>>> import numpy as np
>>> import numpy.linalg as la
>>> np.set_printoptions(precision=2, suppress=True, linewidth=100)
>>> tidy = lambda a: np.round(a, 2) + 0
>>> mat = np.loadtxt("m.csv", delimiter=",")
>>> mat
array([[ 75., -14., -15., -24.,  11.,  -7.,   5.],
       [-14.,  42., -16., -15., -13., -14., -21.],
       [-15., -16.,  32.,  39., -21.,  -6.,  23.],
       [-24., -15.,  39.,  60., -19.,  -8.,  23.],
       [ 11., -13., -21., -19.,  75.,  -7., -54.],
       [ -7., -14.,  -6.,  -8.,  -7.,  54.,  15.],
       [  5., -21.,  23.,  23., -54.,  15.,  85.]])
>>> U, sigma, VT = la.svd(mat)
>>> np.argmax(sigma[:-1] / (sigma[1:] + 1e-6)) + 1
np.int64(6)
>>> M2 = U[:, :6] @ np.diag(sigma[:6]) @ VT[:6]
>>> tidy(M2)
array([[ 75., -14., -15., -24.,  11.,  -7.,   5.],
       [-14.,  42., -16., -15., -13., -14., -21.],
       [-15., -16.,  32.,  39., -21.,  -6.,  23.],
       [-24., -15.,  39.,  60., -19.,  -8.,  23.],
       [ 11., -13., -21., -19.,  75.,  -7., -54.],
       [ -7., -14.,  -6.,  -8.,  -7.,  54.,  15.],
       [  5., -21.,  23.,  23., -54.,  15.,  85.]])
>>> la.matrix_rank(M2)
np.int64(6)
>>> la.matrix_rank(mat, rtol=0.05)
np.int64(5)
>>> r = la.matrix_rank(mat)
>>> r
np.int64(6)
>>> ns = la.svd(mat)[2][r:].T
>>> np.allclose(mat @ ns, 0)
True
>>> tidy(mat @ ns)
array([[0.],
       [0.],
       [0.],
       [0.],
       [0.],
       [0.],
       [0.]])
>>> [int(la.matrix_rank(mat[:i])) for i in range(1, len(mat) + 1)]
[1, 2, 3, 4, 5, 6, 6]
>>> la.matrix_rank(mat.T @ mat), la.matrix_rank(mat @ mat.T)
(np.int64(6), np.int64(6))
>>> tidy(ns[:, 0] / ns[np.abs(ns[:, 0]).round(6).argmax(), 0])
array([ 0.16,  0.68,  1.  , -0.32,  0.49,  0.26,  0.24])
>>> [int(la.matrix_rank(np.delete(mat, i, axis=0))) for i in range(7)]
[6, 6, 6, 6, 6, 6, 6]
>>> x = np.array([-6, -5, 4, 3, -2, 5, -3])
>>> mat * x
array([[-450.,   70.,  -60.,  -72.,  -22.,  -35.,  -15.],
       [  84., -210.,  -64.,  -45.,   26.,  -70.,   63.],
       [  90.,   80.,  128.,  117.,   42.,  -30.,  -69.],
       [ 144.,   75.,  156.,  180.,   38.,  -40.,  -69.],
       [ -66.,   65.,  -84.,  -57., -150.,  -35.,  162.],
       [  42.,   70.,  -24.,  -24.,   14.,  270.,  -45.],
       [ -30.,  105.,   92.,   69.,  108.,   75., -255.]])
>>> (mat @ x).argmax()
np.int64(3)
>>> mat @ np.eye(7)[4]
array([ 11., -13., -21., -19.,  75.,  -7., -54.])
>>> la.norm(mat @ x) <= la.norm(mat, 2) * la.norm(x) + 1e-9
np.True_
>>> np.count_nonzero(mat)
np.int64(49)
>>> mat.sum(axis=0)
array([ 31., -51.,  36.,  56., -28.,  27.,  76.])
>>> mat.sum(axis=1)
array([ 31., -51.,  36.,  56., -28.,  27.,  76.])
>>> np.abs(mat).max()
np.float64(85.0)
>>> mat - mat[0]
array([[  0.,   0.,   0.,   0.,   0.,   0.,   0.],
       [-89.,  56.,  -1.,   9., -24.,  -7., -26.],
       [-90.,  -2.,  47.,  63., -32.,   1.,  18.],
       [-99.,  -1.,  54.,  84., -30.,  -1.,  18.],
       [-64.,   1.,  -6.,   5.,  64.,   0., -59.],
       [-82.,   0.,   9.,  16., -18.,  61.,  10.],
       [-70.,  -7.,  38.,  47., -65.,  22.,  80.]])
>>> np.unravel_index(np.abs(mat).argmax(), mat.shape)
(np.int64(6), np.int64(6))
>>> mat[:, 7]
Traceback (most recent call last):
  File "<python-input-32>", line 1, in <module>
    mat[:, 7]
    ~~~^^^^^^
IndexError: index 7 is out of bounds for axis 1 with size 7
>>> tidy(la.svd(mat, compute_uv=False))
array([165.9 ,  94.37,  72.89,  62.45,  19.27,   8.11,   0.  ])
>>> tidy(la.norm(mat))
np.float64(214.66)
>>> mat.shape
(7, 7)
>>> arr = np.loadtxt("w.csv", delimiter=",")
>>> arr
array([[0., 0., 3., 0., 0., 0., 0., 0., 0.],
       [0., 0., 0., 0., 0., 0., 0., 0., 3.],
       [0., 0., 0., 0., 1., 0., 0., 0., 0.],
       [0., 1., 0., 0., 0., 0., 0., 0., 0.],
       [0., 0., 0., 0., 0., 0., 0., 1., 0.],
       [0., 0., 0., 1., 0., 0., 0., 0., 0.],
       [3., 0., 0., 0., 0., 0., 0., 0., 0.],
       [0., 0., 0., 0., 0., 3., 0., 0., 0.],
       [0., 0., 0., 0., 0., 0., 2., 0., 0.]])
>>> arr[:, 0] @ arr[:, 4]
np.float64(0.0)
>>> tidy(la.norm(arr, axis=0))
array([3., 1., 3., 1., 1., 3., 2., 1., 3.])
>>> arr.T @ arr
array([[9., 0., 0., 0., 0., 0., 0., 0., 0.],
       [0., 1., 0., 0., 0., 0., 0., 0., 0.],
       [0., 0., 9., 0., 0., 0., 0., 0., 0.],
       [0., 0., 0., 1., 0., 0., 0., 0., 0.],
       [0., 0., 0., 0., 1., 0., 0., 0., 0.],
       [0., 0., 0., 0., 0., 9., 0., 0., 0.],
       [0., 0., 0., 0., 0., 0., 4., 0., 0.],
       [0., 0., 0., 0., 0., 0., 0., 1., 0.],
       [0., 0., 0., 0., 0., 0., 0., 0., 9.]])
>>> tidy(la.svd(arr, compute_uv=False))
array([3., 3., 3., 3., 2., 1., 1., 1., 1.])
>>> t = np.radians(36)
>>> R = np.eye(9)
>>> R[6, 6] = R[3, 3] = np.cos(t)
>>> R[6, 3], R[3, 6] = -np.sin(t), np.sin(t)
>>> tidy(R)
array([[ 1.  ,  0.  ,  0.  ,  0.  ,  0.  ,  0.  ,  0.  ,  0.  ,  0.  ],
       [ 0.  ,  1.  ,  0.  ,  0.  ,  0.  ,  0.  ,  0.  ,  0.  ,  0.  ],
       [ 0.  ,  0.  ,  1.  ,  0.  ,  0.  ,  0.  ,  0.  ,  0.  ,  0.  ],
       [ 0.  ,  0.  ,  0.  ,  0.81,  0.  ,  0.  ,  0.59,  0.  ,  0.  ],
       [ 0.  ,  0.  ,  0.  ,  0.  ,  1.  ,  0.  ,  0.  ,  0.  ,  0.  ],
       [ 0.  ,  0.  ,  0.  ,  0.  ,  0.  ,  1.  ,  0.  ,  0.  ,  0.  ],
       [ 0.  ,  0.  ,  0.  , -0.59,  0.  ,  0.  ,  0.81,  0.  ,  0.  ],
       [ 0.  ,  0.  ,  0.  ,  0.  ,  0.  ,  0.  ,  0.  ,  1.  ,  0.  ],
       [ 0.  ,  0.  ,  0.  ,  0.  ,  0.  ,  0.  ,  0.  ,  0.  ,  1.  ]])
>>> M2 = arr @ R.T
>>> tidy(la.svd(arr, compute_uv=False)), tidy(la.svd(M2, compute_uv=False))
(array([3., 3., 3., 3., 2., 1., 1., 1., 1.]), array([3., 3., 3., 3., 2., 1., 1., 1., 1.]))
>>> tidy(M2)
array([[ 0.  ,  0.  ,  3.  ,  0.  ,  0.  ,  0.  ,  0.  ,  0.  ,  0.  ],
       [ 0.  ,  0.  ,  0.  ,  0.  ,  0.  ,  0.  ,  0.  ,  0.  ,  3.  ],
       [ 0.  ,  0.  ,  0.  ,  0.  ,  1.  ,  0.  ,  0.  ,  0.  ,  0.  ],
       [ 0.  ,  1.  ,  0.  ,  0.  ,  0.  ,  0.  ,  0.  ,  0.  ,  0.  ],
       [ 0.  ,  0.  ,  0.  ,  0.  ,  0.  ,  0.  ,  0.  ,  1.  ,  0.  ],
       [ 0.  ,  0.  ,  0.  ,  0.81,  0.  ,  0.  , -0.59,  0.  ,  0.  ],
       [ 3.  ,  0.  ,  0.  ,  0.  ,  0.  ,  0.  ,  0.  ,  0.  ,  0.  ],
       [ 0.  ,  0.  ,  0.  ,  0.  ,  0.  ,  3.  ,  0.  ,  0.  ,  0.  ],
       [ 0.  ,  0.  ,  0.  ,  1.18,  0.  ,  0.  ,  1.62,  0.  ,  0.  ]])
>>> tidy(np.abs(M2 - arr).max(axis=0))
array([0.  , 0.  , 0.  , 1.18, 0.  , 0.  , 0.59, 0.  , 0.  ])
>>> data = np.load("block9.npy")
>>> data
array([[-0.88, -0.92,  0.96, -0.82, -0.65,  0.35, -0.03,  1.  ],
       [-0.35, -0.98,  0.64, -0.98,  0.07,  0.7 ,  0.97,  0.98],
       [ 0.91,  0.92, -0.09,  0.24, -1.  , -0.63,  0.23,  1.  ],
       [-0.28, -0.98,  0.99, -0.76,  1.  ,  0.74,  0.24, -0.93],
       [ 0.47,  0.93, -0.66,  0.67, -0.99, -0.63, -0.49,  0.97],
       [-1.  , -0.48, -1.  ,  0.04,  0.81,  0.15, -0.45,  0.31],
       [ 1.  ,  0.8 ,  0.98,  0.29, -0.37, -0.2 ,  0.73, -1.  ],
       [ 0.99,  1.  ,  0.81,  0.98, -1.  , -0.88, -0.95,  0.1 ],
       [ 1.  , -0.77, -0.82, -1.  , -1.  ,  0.49,  1.  ,  0.26],
       [-0.98, -0.68,  0.13,  0.76,  1.  ,  0.41, -0.96, -1.  ],
       [ 0.48, -0.95,  0.27, -0.98, -0.84,  0.56,  0.99,  0.99],
       [ 0.99,  0.99, -0.69,  0.87, -1.  , -0.78, -0.18,  0.08],
       [ 1.  , -0.51,  1.  , -0.85, -0.97,  0.16,  0.89,  0.97],
       [-0.77,  0.94,  0.3 ,  0.99,  0.99, -0.53, -1.  , -1.  ],
       [-1.  ,  0.71,  0.48,  1.  ,  1.  , -0.41, -1.  , -0.84],
       [-0.99, -0.05,  0.61,  0.75,  0.52, -0.19, -0.99,  0.99],
       [ 0.97, -0.35,  0.56, -0.69,  0.07,  0.27,  0.93, -0.94],
       [ 0.91, -0.75, -0.17, -0.98, -1.  ,  0.27,  1.  ,  1.  ],
       [-0.92, -0.93, -0.66, -0.57,  1.  ,  0.64,  0.36, -0.99],
       [ 0.78,  0.71, -0.67,  0.79,  0.98, -0.06, -0.25, -1.  ],
       [ 1.  , -1.  ,  1.  , -1.  , -0.98,  0.95,  1.  ,  1.  ],
       [ 0.98,  1.  ,  1.  ,  1.  ,  0.09, -0.91, -1.  , -1.  ],
       [ 1.  ,  0.24, -0.79, -0.93, -0.99,  0.04,  1.  , -0.33],
       [-0.9 ,  1.  , -0.85,  1.  ,  0.02, -0.84, -1.  , -0.8 ],
       [-0.99, -1.  ,  1.  , -0.74,  1.  ,  0.84, -0.87,  0.55],
       [ 0.92, -0.93,  0.86, -0.98, -0.92,  0.54,  0.99,  0.98],
       [-1.  ,  0.25,  0.96,  1.  ,  1.  , -0.16, -1.  , -0.98],
       [ 1.  , -0.85,  1.  , -0.95, -0.02,  0.56,  0.99, -0.9 ],
       [-0.99,  0.98, -0.96,  0.99, -0.45, -0.79, -1.  ,  0.75],
       [-0.98, -0.59,  0.94,  0.74,  0.99,  0.17, -0.99,  0.03],
       [-1.  ,  0.14, -0.99,  0.85,  0.9 , -0.19, -0.99,  0.75],
       [-1.  ,  0.9 , -1.  ,  0.98,  0.93, -0.5 , -0.99, -0.94],
       [-0.1 , -0.12,  1.  ,  0.54,  0.24, -0.1 , -0.94,  0.95]])
>>> idx = data[:, 6] > np.median(data[:, 6])
>>> r0 = data[idx].mean(axis=0) - data[~idx].mean(axis=0)
>>> idx.astype(int)
array([1, 1, 1, 1, 0, 0, 1, 0, 1, 0, 1, 1, 1, 0, 0, 0, 1, 1, 1, 0, 1, 0, 1, 0, 0, 1, 0, 1, 0, 0, 0,
       0, 0])
>>> ((data - data.mean(axis=0)) @ r0 > 0).astype(int)
array([1, 1, 1, 1, 0, 0, 1, 0, 1, 0, 1, 0, 1, 0, 0, 0, 1, 1, 1, 0, 1, 0, 1, 0, 0, 1, 0, 1, 0, 0, 0,
       0, 0])
>>> tidy((((data - data.mean(axis=0)) @ r0 > 0) == idx).mean())
np.float64(0.97)
>>> tidy(r0)
array([ 1.05, -0.77,  0.25, -1.36, -0.95,  0.56,  1.57,  0.33])
>>> M2 = np.c_[data[:, :6] @ np.array([[-2, 2, 3, 0, -2, -5],
...     [-1, 0, 2, -5, 2, -1],
...     [4, 0, -3, 4, 2, -4],
...     [3, -1, 1, 2, -4, -1],
...     [0, 4, -5, 4, 5, 4],
...     [1, -2, 3, -5, 1, 0]]), np.array([2, 1, 3, 2, 0, 2, 3, 3, 1, 1, 0, 2, 2, 0, 3, 3, 1, 0, 2, 2, 2, 2, 3, 2, 1, 0, 0, 3, 2, 0, 3, 2, 3])]
>>> tidy(M2)
array([[  4.41,  -4.24,  -3.88,   2.45,   2.22,  -0.3 ,   2.  ],
       [  2.  ,  -0.84,  -4.16,   2.28,   4.99,   1.43,   1.  ],
       [ -3.01,  -1.16,   8.19,  -5.33,  -6.75,  -9.35,   3.  ],
       [  3.96,   2.72,  -9.31,   7.64,   9.36,   3.18,   2.  ],
       [ -3.13,  -2.43,   8.98,  -6.76,  -8.66,  -5.27,   0.  ],
       [ -1.25,   0.9 ,  -4.52,   0.97,   3.08,  12.68,   2.  ],
       [  1.79,   0.63,   3.2 ,   0.02,  -1.65, -11.49,   3.  ],
       [  2.32,  -1.24,   5.88,   0.6 ,  -8.16, -14.17,   3.  ],
       [ -7.02,  -1.98,   9.39,  -7.88,  -5.69,  -3.95,   1.  ],
       [  5.85,   0.46,  -7.7 ,   7.39,   3.23,   8.3 ,   1.  ],
       [ -1.31,  -2.54,   3.63,  -2.29,  -2.04,  -4.91,   0.  ],
       [ -3.9 ,  -1.33,  10.55,  -6.07, -10.64,  -8.05,   2.  ],
       [  0.12,  -1.35,   3.46,   0.17,  -2.31, -11.52,   2.  ],
       [  4.24,   2.49,  -6.88,   5.09,   4.48,   4.68,   0.  ],
       [  5.8 ,   1.82,  -8.25,   6.42,   4.97,   5.37,   3.  ],
       [  6.53,  -0.27,  -7.32,   7.22,   2.51,   3.89,   3.  ],
       [ -1.15,   2.37,   0.3 ,   1.54,   1.86,  -5.77,   1.  ],
       [ -4.42,  -1.74,   6.57,  -4.24,  -4.47,  -6.14,   0.  ],
       [ -0.94,   1.45,  -6.29,   1.67,   6.58,  12.74,   2.  ],
       [ -2.64,   4.81,   1.48,  -0.43,   0.2 ,   1.2 ,   2.  ],
       [  0.95,  -2.82,   4.75,  -1.67,  -1.95, -10.92,   2.  ],
       [  3.13,   3.14,  -0.24,   5.91,  -2.42, -10.54,   2.  ],
       [ -8.15,  -1.11,   9.99, -10.38,  -4.29,  -5.11,   3.  ],
       [ -0.44,  -1.04,   0.23,  -2.12,  -2.64,   5.98,   2.  ],
       [  5.6 ,   1.08, -11.19,   7.32,  10.78,   6.69,   1.  ],
       [  0.13,  -1.94,   3.56,  -0.25,  -2.12,  -9.81,   0.  ],
       [  8.43,   1.32,  -9.86,   9.39,   5.26,   3.91,   0.  ],
       [  0.56,   1.75,  -0.87,   3.47,   2.56,  -7.28,   3.  ],
       [ -0.66,  -3.19,   2.74,  -4.61,  -4.98,   5.02,   2.  ],
       [  8.7 ,   0.92, -10.64,  11.3 ,   4.82,   4.95,   0.  ],
       [  0.26,   1.13,  -3.97,   1.59,   1.21,  11.57,   3.  ],
       [ -0.46,   1.74,  -3.37,  -0.32,   2.03,  10.84,   2.  ],
       [  5.84,   0.42,  -4.5 ,   7.14,   0.9 ,  -2.96,   3.  ]])
>>> la.matrix_rank(np.c_[data, M2])
np.int64(9)
>>> la.matrix_rank(M2)
np.int64(7)
